$ ipython --no-banner

In [1]: import numpy as np

In [2]: np.set_printoptions(precision=2, suppress=True, linewidth=140)

In [3]: data = np.loadtxt("layer17.csv", delimiter=",")

In [4]: data
Out[4]: 
array([[ 0.  , -1.67, -0.32, -1.06],
       [ 0.  ,  1.  , -1.26, -1.19],
       [ 1.41,  0.33,  1.08, -0.86],
       [-1.41,  0.33,  1.08, -0.86]])

In [5]: proj = np.triu(np.array([[3, 2, 2, 3], [2, 0, 1, 1], [0, 2, 3, 0], [2, 3, 2, 1]]), 1) + np.eye(4)

In [6]: Y = proj @ data @ np.linalg.inv(proj)

In [7]: Y
Out[7]: 
array([[-1.41,  4.83,  0.53, -8.3 ],
       [ 0.  ,  1.67, -0.77, -4.57],
       [ 1.41, -2.5 ,  0.74, -2.6 ],
       [-1.41,  3.16,  0.74,  0.22]])

In [8]: proj @ data - data @ proj
Out[8]: 
array([[-1.41,  3.67,  4.53, -4.99],
       [ 0.  ,  0.67,  1.15, -2.71],
       [ 0.  , -2.83, -3.16, -4.58],
       [ 0.  ,  2.83,  2.5 ,  3.91]])

In [9]: np.linalg.matrix_rank(Y)
Out[9]: np.int64(4)

In [10]: round(float(np.trace(Y)), 2), np.round(np.trace(data), 2)
Out[10]: (1.22, np.float64(1.22))

In [11]: x = np.array([-1, 3, 3, -1])

In [12]: h1 = np.maximum(Y @ x, 0)

In [13]: np.flatnonzero(h1 > 1e-9)
Out[13]: array([0, 1, 3])

In [14]: np.maximum(Y @ x, 0) - np.maximum(-Y @ x, 0)
Out[14]: array([25.81,  7.25, -4.07, 12.9 ])

In [15]: Y * (h1 > 1e-9)[:, None]
Out[15]: 
array([[-1.41,  4.83,  0.53, -8.3 ],
       [ 0.  ,  1.67, -0.77, -4.57],
       [ 0.  , -0.  ,  0.  , -0.  ],
       [-1.41,  3.16,  0.74,  0.22]])

In [16]: th = np.deg2rad(148)

In [17]: F = np.eye(4)

In [18]: F[np.ix_([1, 2], [1, 2])] = [[np.cos(th), -np.sin(th)], [np.sin(th), np.cos(th)]]

In [19]: F
Out[19]: 
array([[ 1.  ,  0.  ,  0.  ,  0.  ],
       [ 0.  , -0.85, -0.53,  0.  ],
       [ 0.  ,  0.53, -0.85,  0.  ],
       [ 0.  ,  0.  ,  0.  ,  1.  ]])

In [20]: np.linalg.svd(F, compute_uv=False)
Out[20]: array([1., 1., 1., 1.])

In [21]: np.linalg.norm(F, axis=0)
Out[21]: array([1., 1., 1., 1.])

In [22]: rng = np.random.default_rng(7154)

In [23]: lab = rng.permutation(4)

In [24]: Y = F[:, lab] * rng.choice([-1, 1], 4)

In [25]: Y
Out[25]: 
array([[ 0.  , -0.  ,  1.  , -0.  ],
       [-0.85,  0.53,  0.  , -0.  ],
       [ 0.53,  0.85,  0.  , -0.  ],
       [ 0.  , -0.  ,  0.  , -1.  ]])

In [26]: left, _, Vh = np.linalg.svd(F.T @ Y)

In [27]: print(np.round(left @ Vh, 2) + 0)
[[ 0.  0.  1.  0.]
 [ 1.  0.  0.  0.]
 [ 0. -1.  0.  0.]
 [ 0.  0.  0. -1.]]

In [28]: lab
Out[28]: array([1, 2, 0, 3])

In [29]: np.round(np.linalg.lstsq(F, Y)[0], 2) + 0
Out[29]: 
array([[ 0.,  0.,  1.,  0.],
       [ 1.,  0.,  0.,  0.],
       [ 0., -1.,  0.,  0.],
       [ 0.,  0.,  0., -1.]])

In [30]: mat = np.loadtxt("data.csv", delimiter=",")

In [31]: print(mat)
[[ 0.51 -0.49 -0.49 -0.49 -0.16]
 [-0.49  0.51 -0.49 -0.49 -0.16]
 [-0.49 -0.49  0.51 -0.49 -0.16]
 [-0.49 -0.49 -0.49  0.51 -0.16]
 [-0.16 -0.16 -0.16 -0.16  0.95]]

In [32]: th = np.radians(135)

In [33]: R = np.eye(5)

In [34]: R[2, 2] = R[1, 1] = np.cos(th)

In [35]: R[2, 1], R[1, 2] = -np.sin(th), np.sin(th)

In [36]: R
Out[36]: 
array([[ 1.  ,  0.  ,  0.  ,  0.  ,  0.  ],
       [ 0.  , -0.71,  0.71,  0.  ,  0.  ],
       [ 0.  , -0.71, -0.71,  0.  ,  0.  ],
       [ 0.  ,  0.  ,  0.  ,  1.  ,  0.  ],
       [ 0.  ,  0.  ,  0.  ,  0.  ,  1.  ]])

In [37]: Y = mat @ R.T

In [38]: np.allclose(mat @ mat.T, Y @ Y.T)
Out[38]: True

In [39]: np.abs(Y - mat).max(axis=0)
Out[39]: array([0.  , 1.22, 1.17, 0.  , 0.  ])

In [40]: round(np.linalg.det(R), 2), round(float(np.trace(R)), 2)
Out[40]: (np.float64(1.0), 1.59)

In [41]: x = np.array([3, 0, 0, 2, 1])

In [42]: round(float(np.linalg.det(R)), 2)
Out[42]: 1.0

In [43]: print(np.sort(np.abs(np.degrees(np.angle(np.linalg.eigvals(R))))))
[  0.   0.   0. 135. 135.]

In [44]: np.abs(np.linalg.eigvals(R))
Out[44]: array([1., 1., 1., 1., 1.])

In [45]: round(float(np.linalg.norm(x)), 2), round(np.linalg.norm(R @ x), 2)
Out[45]: (3.74, np.float64(3.74))

In [46]: np.linalg.inv(R)
Out[46]: 
array([[ 1.  ,  0.  ,  0.  ,  0.  ,  0.  ],
       [-0.  , -0.71, -0.71, -0.  , -0.  ],
       [ 0.  ,  0.71, -0.71,  0.  ,  0.  ],
       [ 0.  ,  0.  ,  0.  ,  1.  ,  0.  ],
       [ 0.  ,  0.  ,  0.  ,  0.  ,  1.  ]])

In [47]: E = np.loadtxt("case13.csv", delimiter=",")

In [48]: print(E)
[[ 2.45  3.6   5.04 -3.6 ]
 [ 3.49  0.5   1.58  3.07]
 [ 5.26  1.63  2.84 -2.95]
 [ 4.21 -3.96 -0.87  5.59]
 [10.75 -4.46 -4.97  7.88]
 [ 0.77  2.17  5.88 -5.06]
 [-0.42 -3.03  2.49  3.03]
 [ 3.97  5.14  4.43 -2.58]
 [ 1.58 -1.65  2.15  2.23]
 [-0.86  2.23  6.95 -5.84]
 [ 1.35 -0.07  1.86  5.15]
 [-1.5   0.69  5.01  0.17]
 [ 2.27  1.52  4.67 -4.15]
 [ 4.94  3.33  2.36  0.89]
 [ 3.43 -0.31  2.49 -0.65]
 [ 9.01  3.38 -1.82  8.12]
 [-3.95  3.12  6.97  0.14]]

In [49]: Xc = E - E.mean(axis=0)

In [50]: vecs = np.linalg.svd(Xc)[2][:2]

In [51]: Y = Xc - Xc @ vecs.T @ vecs

In [52]: (Xc @ vecs.T).std(axis=0)
Out[52]: array([5.88, 2.95])

In [53]: Y.std(axis=0)
Out[53]: array([0.37, 1.56, 0.31, 1.14])
